$ ipython --no-banner

In [1]: import numpy as np

In [2]: np.set_printoptions(suppress=True, linewidth=160)

In [3]: tidy = lambda a: np.round(a, 2) + 0

In [4]: M = np.load("arr.npy")

In [5]: print(M)
[[ 7  6  7  0 -7 -8]
 [ 6  7  6  7  0 -7]
 [ 7  6  7  6  7  0]
 [ 0  7  6  7  6  7]
 [-7  0  7  6  7  6]
 [-8 -7  0  7  6  7]]

In [6]: B = M / np.linalg.norm(M, axis=1, keepdims=True)

In [7]: cov = B @ B.T

In [8]: print((np.abs(cov) > 0.9).astype(int))
[[1 0 0 0 0 0]
 [0 1 0 0 0 0]
 [0 0 1 0 0 0]
 [0 0 0 1 0 0]
 [0 0 0 0 1 0]
 [0 0 0 0 0 1]]

In [9]: print(tidy(cov))
[[ 1.    0.78  0.37 -0.06 -0.42 -0.79]
 [ 0.78  1.    0.77  0.39  0.   -0.42]
 [ 0.37  0.77  1.    0.77  0.39 -0.06]
 [-0.06  0.39  0.77  1.    0.77  0.37]
 [-0.42  0.    0.39  0.77  1.    0.78]
 [-0.79 -0.42 -0.06  0.37  0.78  1.  ]]

In [10]: print([round(float(np.linalg.det(M[:i, :i])), 2) + 0 for i in range(1, 7)])
[7.0, 13.0, 0.0, -468.0, 22176.0, 277840.0]

In [11]: np.linalg.cholesky(M)
LinAlgError: Matrix is not positive definite


In [12]: rng = np.random.default_rng(6790)

In [13]: B = M + rng.integers(-2, 3, (6, 2)) @ rng.integers(-2, 3, (2, 6))

In [14]: print(B)
[[ 8  9  3 -3 -7 -9]
 [ 4  7  8  7 -3 -5]
 [ 7  4  9  8  8  0]
 [ 1  4  8 10  9  6]
 [-9  2  7  4  3  8]
 [-8 -5 -2  5  5  7]]

In [15]: print(B - M)
[[ 1  3 -4 -3  0 -1]
 [-2  0  2  0 -3  2]
 [ 0 -2  2  2  1  0]
 [ 1 -3  2  3  3 -1]
 [-2  2  0 -2 -4  2]
 [ 0  2 -2 -2 -1  0]]

In [16]: print(np.linalg.matrix_rank(B - M, tol=1e-8))
2

In [17]: print(np.abs(B - M).sum(axis=1))
[12  9  7 13 12  7]

In [18]: r0, g = M[1], M[2]

In [19]: print(r0 @ r0)
219

In [20]: p = (r0 @ g) / (r0 @ r0) * r0

In [21]: print(tidy(g - p))
[2.4  0.63 2.4  0.63 7.   5.37]

In [22]: print(tidy(p))
[ 4.6   5.37  4.6   5.37  0.   -5.37]

In [23]: print(tidy(np.linalg.norm(r0 + g) ** 2 + np.linalg.norm(r0 - g) ** 2))
876.0

In [24]: print(np.outer(r0, g))
[[ 42  36  42  36  42   0]
 [ 49  42  49  42  49   0]
 [ 42  36  42  36  42   0]
 [ 49  42  49  42  49   0]
 [  0   0   0   0   0   0]
 [-49 -42 -49 -42 -49   0]]

In [25]: print(np.linalg.matrix_rank(np.outer(r0, g)))
1

In [26]: m1 = np.loadtxt("out4.csv", delimiter=",")

In [27]: print(m1)
[[  6.34   3.07  -3.81]
 [  8.53   2.12  -2.63]
 [ -7.71 -13.85   7.54]
 [ 18.89  -1.51 -11.03]
 [-15.53 -13.28   0.33]
 [ -4.79  -3.44  -2.49]
 [ -1.48   6.71  -1.64]
 [  1.49   3.62  -4.21]
 [  7.02 -11.14  -2.51]
 [ -6.23  -8.24  -2.16]
 [ 13.68  -3.1  -17.02]
 [ -6.37  20.86  -9.2 ]
 [ 14.48  -3.81  -9.34]]

In [28]: x = np.array([0, 2, -1])

In [29]: a = np.maximum(m1 @ x, 0)

In [30]: print(tidy(a))
[ 9.95  6.87  0.    8.01  0.    0.   15.06 11.45  0.    0.   10.82 50.92  1.72]

In [31]: print(m1 * (a > 1e-9)[:, None])
[[  6.34   3.07  -3.81]
 [  8.53   2.12  -2.63]
 [ -0.    -0.     0.  ]
 [ 18.89  -1.51 -11.03]
 [ -0.    -0.     0.  ]
 [ -0.    -0.    -0.  ]
 [ -1.48   6.71  -1.64]
 [  1.49   3.62  -4.21]
 [  0.    -0.    -0.  ]
 [ -0.    -0.    -0.  ]
 [ 13.68  -3.1  -17.02]
 [ -6.37  20.86  -9.2 ]
 [ 14.48  -3.81  -9.34]]

In [32]: print(tidy(np.maximum(m1 @ x, 0) - np.maximum(-m1 @ x, 0)))
[  9.95   6.87 -35.24   8.01 -26.89  -4.39  15.06  11.45 -19.77 -14.32  10.82  50.92   1.72]

In [33]: print(tidy(m1.T @ a))
[ 116.33 1197.61 -885.92]

In [34]: W0 = np.load("m.npy")

In [35]: print(W0)
[[-2.  1.  1.  1.  1.  1.]
 [ 1. -2.  1.  1.  1.  1.]
 [ 1.  1. -2.  1.  1.  1.]
 [ 1.  1.  1. -2.  1.  1.]
 [ 1.  1.  1.  1. -2.  1.]
 [ 1.  1.  1.  1.  1. -2.]]

In [36]: B = np.array([[0, 3, -1],
    ...:     [-1, 1, 1],
    ...:     [0, -3, -3],
    ...:     [3, 3, 2],
    ...:     [-1, -3, -1],
    ...:     [-3, -1, -2]])

In [37]: print(np.einsum("ik,kj->ij", M, B))
[[ 25  35   1]
 [ 35  35  11]
 [  5   3 -17]
 [-13 -15 -17]
 [ -7 -51 -21]
 [  1 -35  -5]]

In [38]: print(np.einsum("ij,ij->i", M, M))
[247 219 219 219 219 247]

In [39]: print(M @ B)
[[ 25  35   1]
 [ 35  35  11]
 [  5   3 -17]
 [-13 -15 -17]
 [ -7 -51 -21]
 [  1 -35  -5]]

In [40]: print(np.vstack([M, B.T]).shape)
(9, 6)

In [41]: print(B.T @ M.T)
[[ 25  35   5 -13  -7   1]
 [ 35  35   3 -15 -51 -35]
 [  1  11 -17 -17 -21  -5]]

In [42]: arr = np.load("x.npy")

In [43]: print(tidy(arr))
[[-0.49  0.2   0.22  0.49 -0.51 -0.4   0.05]
 [ 0.   -0.66 -0.37 -0.11 -0.46 -0.11 -0.43]
 [ 0.63  0.   -0.13  0.21 -0.49  0.1   0.55]
 [ 0.36  0.51  0.27 -0.32 -0.36 -0.04 -0.54]
 [ 0.46 -0.03 -0.08  0.52  0.39 -0.52 -0.29]
 [ 0.07 -0.2   0.29 -0.54  0.03 -0.68  0.35]
 [ 0.13 -0.47  0.8   0.21  0.    0.28 -0.09]]

In [44]: # columns are unit length and at right angles

In [45]: print(tidy(np.linalg.pinv(arr)))
[[-0.49  0.    0.63  0.36  0.46  0.07  0.13]
 [ 0.2  -0.66  0.    0.51 -0.03 -0.2  -0.47]
 [ 0.22 -0.37 -0.13  0.27 -0.08  0.29  0.8 ]
 [ 0.49 -0.11  0.21 -0.32  0.52 -0.54  0.21]
 [-0.51 -0.46 -0.49 -0.36  0.39  0.03  0.  ]
 [-0.4  -0.11  0.1  -0.04 -0.52 -0.68  0.28]
 [ 0.05 -0.43  0.55 -0.54 -0.29  0.35 -0.09]]

In [46]: print(tidy(arr @ arr.T))
[[1. 0. 0. 0. 0. 0. 0.]
 [0. 1. 0. 0. 0. 0. 0.]
 [0. 0. 1. 0. 0. 0. 0.]
 [0. 0. 0. 1. 0. 0. 0.]
 [0. 0. 0. 0. 1. 0. 0.]
 [0. 0. 0. 0. 0. 1. 0.]
 [0. 0. 0. 0. 0. 0. 1.]]

In [47]: print(tidy(arr[:, 0] @ arr[:, 4]))
0.0

In [48]: print(tidy(np.linalg.svd(arr, compute_uv=False)))
[1. 1. 1. 1. 1. 1. 1.]

In [49]: x = np.array([5, 6, 7, 8, 6, -2, 3])

In [50]: print(tidy(np.linalg.norm(x)), tidy(np.linalg.norm(arr @ x)))
14.93 14.93

In [51]: print(tidy(arr.T @ (arr @ x)))
[ 5.  6.  7.  8.  6. -2.  3.]

In [52]: print(tidy(np.abs(np.linalg.eigvals(arr))))
[1. 1. 1. 1. 1. 1. 1.]

In [53]: print(tidy(np.linalg.det(arr)))
1.0

In [54]: w1 = np.array([[1, 2, 1, 0, 4],
    ...:     [4, 2, 1, 1, 5],
    ...:     [3, 2, 4, 3, 4],
    ...:     [1, 3, 3, 5, 0],
    ...:     [4, 4, 2, 0, 1],
    ...:     [0, 3, 1, 5, 0],
    ...:     [3, 0, 1, 4, 5]])

In [55]: c = np.array([0, 2, 1, 0, 1])

In [56]: act = np.maximum(arr @ w1 + c, 0)

In [57]: print((act > 0).astype(int))
[[0 1 1 1 1]
 [0 0 0 0 0]
 [1 1 1 1 1]
 [0 1 1 0 1]
 [1 1 1 0 1]
 [1 0 1 0 1]
 [1 1 1 1 1]]

In [58]: Z = np.array([[1, 1], [1, 2], [2, 2], [0, 2], [1, 0]])

In [59]: print(tidy(act @ Z))
[[ 3.94  6.29]
 [ 0.    0.  ]
 [10.24 13.65]
 [ 6.19  4.92]
 [12.04 14.99]
 [ 4.24  1.06]
 [16.22 26.7 ]]

In [60]: print(w1 @ Z)
[[ 9  7]
 [13 12]
 [17 21]
 [10 23]
 [13 16]
 [ 5 18]
 [10 13]]

In [61]: print((act @ Z).round(6).argmax(axis=1))
[1 0 1 0 1 0 1]
